$ python -q
>>> import numpy as np
>>> np.set_printoptions(precision=3, suppress=True, linewidth=120, legacy="1.25")
>>> def rd(a):
...     return np.round(a, 3) + 0
... 
>>> J = np.maximum(np.array([[2, 3],
...     [1, 3],
...     [3, 1],
...     [0, 1],
...     [1, 3],
...     [3, 1],
...     [0, 1],
...     [1, 1],
...     [2, 1],
...     [1, 0],
...     [2, 2],
...     [3, 1],
...     [3, 3],
...     [3, 2],
...     [1, 2],
...     [1, 2],
...     [3, 1],
...     [2, 2],
...     [3, 3],
...     [1, 0],
...     [3, 3]]) @ np.array([[3, 1, 1], [2, 4, 3]]) + np.array([3, -3, 0]), 0)
>>> print(J)
[[15 11 11]
 [12 10 10]
 [14  4  6]
 [ 5  1  3]
 [12 10 10]
 [14  4  6]
 [ 5  1  3]
 [ 8  2  4]
 [11  3  5]
 [ 6  0  1]
 [13  7  8]
 [14  4  6]
 [18 12 12]
 [16  8  9]
 [10  6  7]
 [10  6  7]
 [14  4  6]
 [13  7  8]
 [18 12 12]
 [ 6  0  1]
 [18 12 12]]
>>> # rows 1 and 4 are equal
>>> z = J[:, 1] > np.median(J[:, 1])
>>> u = J[z].mean(axis=0) - J[~z].mean(axis=0)
>>> print(np.argsort(-np.abs(u).round(6), kind="stable"))
[1 2 0]
>>> (((J - J.mean(axis=0)) @ u > 0) == z).mean()
1.0
>>> z.astype(int)
array([1, 1, 0, 0, 1, 0, 0, 0, 0, 0, 1, 0, 1, 1, 0, 0, 0, 1, 1, 0, 1])
>>> gram = np.cov(J, rowvar=False)
>>> rd(np.corrcoef(J.T))
array([[1.   , 0.818, 0.861],
       [0.818, 1.   , 0.99 ],
       [0.861, 0.99 , 1.   ]])
>>> np.argsort(-J.std(axis=0).round(6), kind="stable")
array([0, 1, 2])
>>> print(np.argwhere(np.triu(np.abs(np.corrcoef(J.T)) > 0.8, 1)))
[[0 1]
 [0 2]
 [1 2]]
>>> F = np.load("case6.npy")
>>> print(F)
[[ 0.   0.1 -1.   0.9 -0.3]
 [ 0.1 -0.4 -5.   0.6  0.4]
 [ 2.1  0.8 -5.5  0.1 -0.2]
 [ 0.9 -1.   7.5  0.6 -1.8]
 [-0.5 -0.6 -5.   0.   0.2]
 [-1.   1.2 -1.  -1.   2. ]]
>>> x = np.array([2, 2, 2, 2, 0])
>>> y = F @ x
>>> rd(np.linalg.lstsq(F, y)[0])
array([2., 2., 2., 2., 0.])
>>> print(y)
[  0.   -9.4  -5.   16.  -12.2  -3.6]
>>> rng = np.random.default_rng(987507)
>>> y = y + 0.02 * rng.normal(size=6)
>>> rd(y)
array([  0.018,  -9.393,  -4.993,  16.016, -12.182,  -3.609])
>>> c, *_ = np.linalg.lstsq(F, y)
>>> rd(np.linalg.norm(y - F @ c))
0.02
>>> [round(float(np.linalg.norm(np.linalg.solve(F.T @ F + lam * np.eye(5), F.T @ y))), 2) for lam in (0, 1, 10, 100)]
[4.0, 3.0, 1.98, 1.1]
